In [1]: import numpy as np

In [2]: import numpy.linalg as la

In [3]: np.set_printoptions(precision=2, suppress=True, linewidth=140)

In [4]: def tidy(a):
   ...:     return np.round(a, 2) + 0
   ...: 

In [5]: F = np.loadtxt("out19.csv", delimiter=",")

In [6]: tidy(F)
Out[6]: 
array([[-0.08, -0.61, -0.7 ,  0.36, -0.06],
       [-0.41, -0.24, -0.19, -0.82,  0.26],
       [ 0.33,  0.11, -0.15,  0.14,  0.92],
       [ 0.49,  0.46, -0.6 , -0.33, -0.28],
       [-0.69,  0.59, -0.3 ,  0.27,  0.09]])

In [7]: # columns are unit length and at right angles

In [8]: tidy(la.pinv(F))
Out[8]: 
array([[-0.08, -0.41,  0.33,  0.49, -0.69],
       [-0.61, -0.24,  0.11,  0.46,  0.59],
       [-0.7 , -0.19, -0.15, -0.6 , -0.3 ],
       [ 0.36, -0.82,  0.14, -0.33,  0.27],
       [-0.06,  0.26,  0.92, -0.28,  0.09]])

In [9]: tidy(F @ F.T)
Out[9]: 
array([[1., 0., 0., 0., 0.],
       [0., 1., 0., 0., 0.],
       [0., 0., 1., 0., 0.],
       [0., 0., 0., 1., 0.],
       [0., 0., 0., 0., 1.]])

In [10]: tidy(np.poly(F))
Out[10]: array([ 1.  ,  0.71,  0.59, -0.59, -0.71, -1.  ])

In [11]: tidy(np.einsum("ij,ji->", F, F))
Out[11]: np.float64(-0.67)

In [12]: f, v = F[0], F[3]

In [13]: tidy(f @ v)
Out[13]: np.float64(0.0)

In [14]: tidy(f @ f)
Out[14]: np.float64(1.0)

In [15]: p = (f @ v) / (f @ f) * f

In [16]: tidy(v - p)
Out[16]: array([ 0.49,  0.46, -0.6 , -0.33, -0.28])

In [17]: print(tidy(p))
[0. 0. 0. 0. 0.]

In [18]: (v - p) @ f
Out[18]: np.float64(0.0)

In [19]: tidy(la.norm(f + v) ** 2 + la.norm(f - v) ** 2)
Out[19]: np.float64(4.0)

In [20]: def softmax(z):
    ...:     e = np.exp(z - z.max(axis=-1, keepdims=True))
    ...:     return e / e.sum(axis=-1, keepdims=True)
    ...: 

In [21]: tidy(softmax(F[1]))
Out[21]: array([0.17, 0.2 , 0.21, 0.11, 0.32])

In [22]: tidy(softmax(F).sum(axis=1))
Out[22]: array([1., 1., 1., 1., 1.])

In [23]: att = F @ F.T / np.sqrt(5)

In [24]: tidy(softmax(att + np.triu(np.full(att.shape, -np.inf), 1)))
Out[24]: 
array([[1.  , 0.  , 0.  , 0.  , 0.  ],
       [0.39, 0.61, 0.  , 0.  , 0.  ],
       [0.28, 0.28, 0.44, 0.  , 0.  ],
       [0.22, 0.22, 0.22, 0.34, 0.  ],
       [0.18, 0.18, 0.18, 0.18, 0.28]])

In [25]: print(softmax(att).round(6).argmax(axis=1))
[0 1 2 3 4]

In [26]: tidy(softmax(att)[1] @ F)
Out[26]: array([-0.11,  0.03, -0.37, -0.15,  0.19])

In [27]: K = np.loadtxt("run10.csv", delimiter=",")

In [28]: K
Out[28]: 
array([[3., 3., 3., 2., 0.],
       [2., 0., 2., 2., 2.],
       [0., 1., 2., 2., 2.],
       [3., 2., 1., 1., 3.],
       [3., 0., 2., 2., 1.]])

In [29]: proj = np.triu(np.array([[3, 1, 0, 3, 2],
    ...:     [4, 2, 5, 5, 2],
    ...:     [4, 5, 1, 2, 0],
    ...:     [2, 1, 4, 2, 5],
    ...:     [2, 0, 2, 3, 4]]), 1) + np.eye(5)

In [30]: M2 = proj @ K @ la.inv(proj)

In [31]: print(M2)
[[  20.  -11.   67. -128.  635.]
 [  23.   -8.   61. -130.  649.]
 [   6.   -1.    9.  -27.  133.]
 [  18.  -16.   91. -145.  729.]
 [   3.   -3.   17.  -26.  131.]]

In [32]: proj @ K - K @ proj
Out[32]: 
array([[ 17.,   3.,  -6., -21.,  -9.],
       [ 21.,  13.,  19.,   9.,  13.],
       [  6.,   4.,  -3.,  -7.,  -6.],
       [ 15.,  -3.,   0., -11., -10.],
       [  0.,  -3.,   0., -13., -16.]])

In [33]: arr = np.load("layer2.npy")

In [34]: arr
Out[34]: 
array([[3, 8, 9, 0],
       [0, 5, 2, 9],
       [0, 0, 7, 1],
       [0, 0, 0, 9]])

In [35]: # triangular: eigenvalues sit on the diagonal

In [36]: x0 = np.array([2, 4, 3, 5, 3])

In [37]: tidy(F.T @ (F @ x0))
Out[37]: array([2., 4., 3., 5., 3.])

In [38]: tidy(la.norm(x0)), tidy(la.norm(F @ x0))
Out[38]: (np.float64(7.94), np.float64(7.94))

In [39]: [p for p in range(1, 25) if np.allclose(la.matrix_power(F, p), np.eye(5))]
Out[39]: []

In [40]: tidy(np.abs(la.eigvals(F)))
Out[40]: array([1., 1., 1., 1., 1.])

In [41]: tidy(la.det(F))
Out[41]: np.float64(1.0)

In [42]: tidy(la.inv(F))
Out[42]: 
array([[-0.08, -0.41,  0.33,  0.49, -0.69],
       [-0.61, -0.24,  0.11,  0.46,  0.59],
       [-0.7 , -0.19, -0.15, -0.6 , -0.3 ],
       [ 0.36, -0.82,  0.14, -0.33,  0.27],
       [-0.06,  0.26,  0.92, -0.28,  0.09]])

In [43]: x0 = np.array([3, -6, 5, 1])

In [44]: y = arr @ x0

In [45]: c, lr = np.zeros(4), 1 / la.norm(arr, 2) ** 2

In [46]: for i in range(6):
    ...:     c -= lr * arr.T @ (arr @ c - y)
    ...:     if i % 2 == 0: print(i, round(la.norm(arr @ c - y), 2))
    ...: 
0 32.27
2 25.87
4 21.01

In [47]: tidy(la.cond(arr))
Out[47]: np.float64(14.12)

In [48]: tidy(c)
Out[48]: array([-0.25, -2.05,  3.  ,  0.14])
